$ ipython --no-banner

In [1]: import numpy as np

In [2]: import numpy.linalg as la

In [3]: np.set_printoptions(precision=3, suppress=True, linewidth=200, legacy="1.25")

In [4]: rnd = lambda a: np.round(a, 3) + 0

In [5]: W0 = np.load("arr.npy")

In [6]: print(W0)
[[ 2.  0.  0.  0.  0.  0.  0.  0.  0.]
 [ 0.  3.  2.  1.  3.  3.  2.  1.  2.]
 [ 0.  2.  6.  2.  6.  6.  4.  2.  4.]
 [ 0.  1.  2.  3.  3.  3.  2.  1.  2.]
 [ 0.  3.  6.  3. 11.  9.  6.  3.  6.]
 [ 0.  3.  6.  3.  9. 11.  6.  3.  6.]
 [ 0.  2.  4.  2.  6.  6.  6.  2.  4.]
 [ 0.  1.  2.  1.  3.  3.  2.  3.  2.]
 [ 0.  2.  4.  2.  6.  6.  4.  2.  6.]]

In [7]: # splits into 2 blocks

In [8]: u = np.array([2, 3, 0, 1, 2, 2, 2, 0, 3])

In [9]: out = W0 + np.outer(u, np.eye(9)[4])

In [10]: print(rnd(la.det(out) / la.det(W0)), rnd(1 + la.solve(W0, u)[4]))
0.886 0.886

In [11]: out = la.inv(W0)

In [12]: print((np.abs(out) > 1e-9).astype(int))
[[1 0 0 0 0 0 0 0 0]
 [0 1 1 1 1 1 1 1 1]
 [0 1 1 1 1 1 1 1 1]
 [0 1 1 1 1 1 1 1 1]
 [0 1 1 1 1 1 1 1 1]
 [0 1 1 1 1 1 1 1 1]
 [0 1 1 1 1 1 1 1 1]
 [0 1 1 1 1 1 1 1 1]
 [0 1 1 1 1 1 1 1 1]]

In [13]: print(rnd(la.slogdet(W0)[0]))
1.0

In [14]: print(rnd(la.inv(out)))
[[ 2.  0.  0.  0.  0.  0.  0.  0.  0.]
 [ 0.  3.  2.  1.  3.  3.  2.  1.  2.]
 [ 0.  2.  6.  2.  6.  6.  4.  2.  4.]
 [ 0.  1.  2.  3.  3.  3.  2.  1.  2.]
 [ 0.  3.  6.  3. 11.  9.  6.  3.  6.]
 [ 0.  3.  6.  3.  9. 11.  6.  3.  6.]
 [ 0.  2.  4.  2.  6.  6.  6.  2.  4.]
 [ 0.  1.  2.  1.  3.  3.  2.  3.  2.]
 [ 0.  2.  4.  2.  6.  6.  4.  2.  6.]]

In [15]: print(rnd(W0 @ out))
[[1. 0. 0. 0. 0. 0. 0. 0. 0.]
 [0. 1. 0. 0. 0. 0. 0. 0. 0.]
 [0. 0. 1. 0. 0. 0. 0. 0. 0.]
 [0. 0. 0. 1. 0. 0. 0. 0. 0.]
 [0. 0. 0. 0. 1. 0. 0. 0. 0.]
 [0. 0. 0. 0. 0. 1. 0. 0. 0.]
 [0. 0. 0. 0. 0. 0. 1. 0. 0.]
 [0. 0. 0. 0. 0. 0. 0. 1. 0.]
 [0. 0. 0. 0. 0. 0. 0. 0. 1.]]

In [16]: print(rnd(la.det(W0) * out))
[[ 4480.     0.     0.     0.     0.     0.     0.     0.     0.]
 [    0.  4352.  -256.  -128.  -384.  -384.  -256.  -128.  -256.]
 [    0.  -256.  3968.  -256.  -768.  -768.  -512.  -256.  -512.]
 [    0.  -128.  -256.  4352.  -384.  -384.  -256.  -128.  -256.]
 [    0.  -384.  -768.  -384.  3328. -1152.  -768.  -384.  -768.]
 [    0.  -384.  -768.  -384. -1152.  3328.  -768.  -384.  -768.]
 [    0.  -256.  -512.  -256.  -768.  -768.  3968.  -256.  -512.]
 [    0.  -128.  -256.  -128.  -384.  -384.  -256.  4352.  -256.]
 [    0.  -256.  -512.  -256.  -768.  -768.  -512.  -256.  3968.]]

In [17]: print(rnd(la.cond(W0)))
17.5

In [18]: rng = np.random.default_rng(588)

In [19]: lab = rng.permutation(9)

In [20]: print(lab)
[6 2 4 5 0 7 3 1 8]

In [21]: out = W0[lab][:, lab]

In [22]: print(rnd(np.sort(np.abs(la.eigvals(out)))))
[ 2.  2.  2.  2.  2.  2.  2.  2. 35.]

In [23]: print(out)
[[ 6.  4.  6.  6.  0.  2.  2.  2.  4.]
 [ 4.  6.  6.  6.  0.  2.  2.  2.  4.]
 [ 6.  6. 11.  9.  0.  3.  3.  3.  6.]
 [ 6.  6.  9. 11.  0.  3.  3.  3.  6.]
 [ 0.  0.  0.  0.  2.  0.  0.  0.  0.]
 [ 2.  2.  3.  3.  0.  3.  1.  1.  2.]
 [ 2.  2.  3.  3.  0.  1.  3.  1.  2.]
 [ 2.  2.  3.  3.  0.  1.  1.  3.  2.]
 [ 4.  4.  6.  6.  0.  2.  2.  2.  6.]]

In [24]: print(np.trace(out))
51.0

In [25]: print(np.allclose(out, W0))
False

In [26]: print(rnd(la.det(out)), rnd(la.det(W0[lab])))
8960.0 -8960.0

In [27]: print(np.diag(out))
[ 6.  6. 11. 11.  2.  3.  3.  3.  6.]

In [28]: print(rnd(la.norm(W0, 1)), rnd(la.norm(W0, np.inf)))
47.0 47.0

In [29]: print(W0[1] @ W0[2])
74.0

In [30]: print(rnd(la.norm(W0, axis=0)))
[ 2.     6.403 12.329  6.403 18.358 18.358 12.329  6.403 12.329]

In [31]: out = np.array([[1, 0],
    ...:     [-5, 3],
    ...:     [-1, 1],
    ...:     [5, -3],
    ...:     [-2, 3],
    ...:     [3, -5],
    ...:     [2, -1],
    ...:     [4, 4],
    ...:     [5, 5]])

In [32]: print(np.einsum("ik,kj->ij", W0, out))
[[ 2.  0.]
 [ 9. 14.]
 [36. 18.]
 [29.  2.]
 [53. 30.]
 [63. 14.]
 [42. 14.]
 [27. 16.]
 [48. 26.]]

In [33]: print(la.matrix_rank(W0 @ out))
2

In [34]: M = np.load("a.npy")

In [35]: print(M)
[[-0.905  0.851  0.05   0.388]
 [-0.922 -0.919 -0.915  0.987]
 [-0.354 -0.943 -0.675  0.892]
 [-0.887  0.744  0.989 -0.617]
 [ 0.991 -0.05  -0.981 -0.592]
 [-0.508  1.     1.    -1.   ]
 [ 0.862 -0.778 -0.885  0.254]
 [ 0.898 -0.31  -0.993  0.47 ]
 [-0.977 -0.993  0.207  0.99 ]
 [ 0.291 -0.523 -0.226  0.168]
 [-0.994 -0.995 -0.995  1.   ]
 [ 0.93  -0.834 -0.999  0.869]
 [-0.363  0.327 -0.485  0.336]
 [ 0.978 -0.629  0.94  -0.963]
 [-0.74  -0.757  0.05   0.786]]

In [36]: Xc = M - M.mean(axis=0)

In [37]: V = la.svd(Xc)[2][:3]

In [38]: out = Xc - Xc @ V.T @ V

In [39]: print(rnd(np.cov(Xc @ V.T, rowvar=False)))
[[1.19  0.    0.   ]
 [0.    0.814 0.   ]
 [0.    0.    0.258]]

In [40]: print(la.norm(out, axis=1).round(6).argmax())
4

In [41]: print(rnd((Xc @ V.T).std(axis=0)))
[1.054 0.872 0.491]

In [42]: print(rnd(la.norm(out) / la.norm(Xc)))
0.149

In [43]: print(rnd(out.std(axis=0)))
[0.089 0.074 0.096 0.16 ]

In [44]: print(rnd(np.diag(V.T @ V)))
[0.837 0.886 0.809 0.468]

In [45]: Z = M[[11, 13]].astype(float)

In [46]: for _ in range(7):
    ...:     lab = la.norm(M[:, None] - Z, axis=-1).argmin(axis=1)
    ...:     Z = np.array([M[lab == j].mean(axis=0) for j in range(2)])
    ...: 

In [47]: print(lab)
[0 0 0 1 0 1 0 0 0 0 0 0 0 1 0]

In [48]: print(np.bincount(lab))
[12  3]

In [49]: vec = np.array([4, 0, 0, 0])

In [50]: a = np.maximum(M @ vec, 0)

In [51]: print(np.flatnonzero(a > 1e-9))
[ 4  6  7  9 11 13]

In [52]: print(M * (a > 1e-9)[:, None])
[[-0.     0.     0.     0.   ]
 [-0.    -0.    -0.     0.   ]
 [-0.    -0.    -0.     0.   ]
 [-0.     0.     0.    -0.   ]
 [ 0.991 -0.05  -0.981 -0.592]
 [-0.     0.     0.    -0.   ]
 [ 0.862 -0.778 -0.885  0.254]
 [ 0.898 -0.31  -0.993  0.47 ]
 [-0.    -0.     0.     0.   ]
 [ 0.291 -0.523 -0.226  0.168]
 [-0.    -0.    -0.     0.   ]
 [ 0.93  -0.834 -0.999  0.869]
 [-0.     0.    -0.     0.   ]
 [ 0.978 -0.629  0.94  -0.963]
 [-0.    -0.     0.     0.   ]]

In [53]: print(rnd(np.tanh(M @ vec)))
[-0.999 -0.999 -0.889 -0.998  0.999 -0.966  0.998  0.998 -0.999  0.822 -0.999  0.999 -0.896  0.999 -0.995]

In [54]: print(rnd(M.T @ a))
[ 17.75  -10.166 -10.809  -0.122]
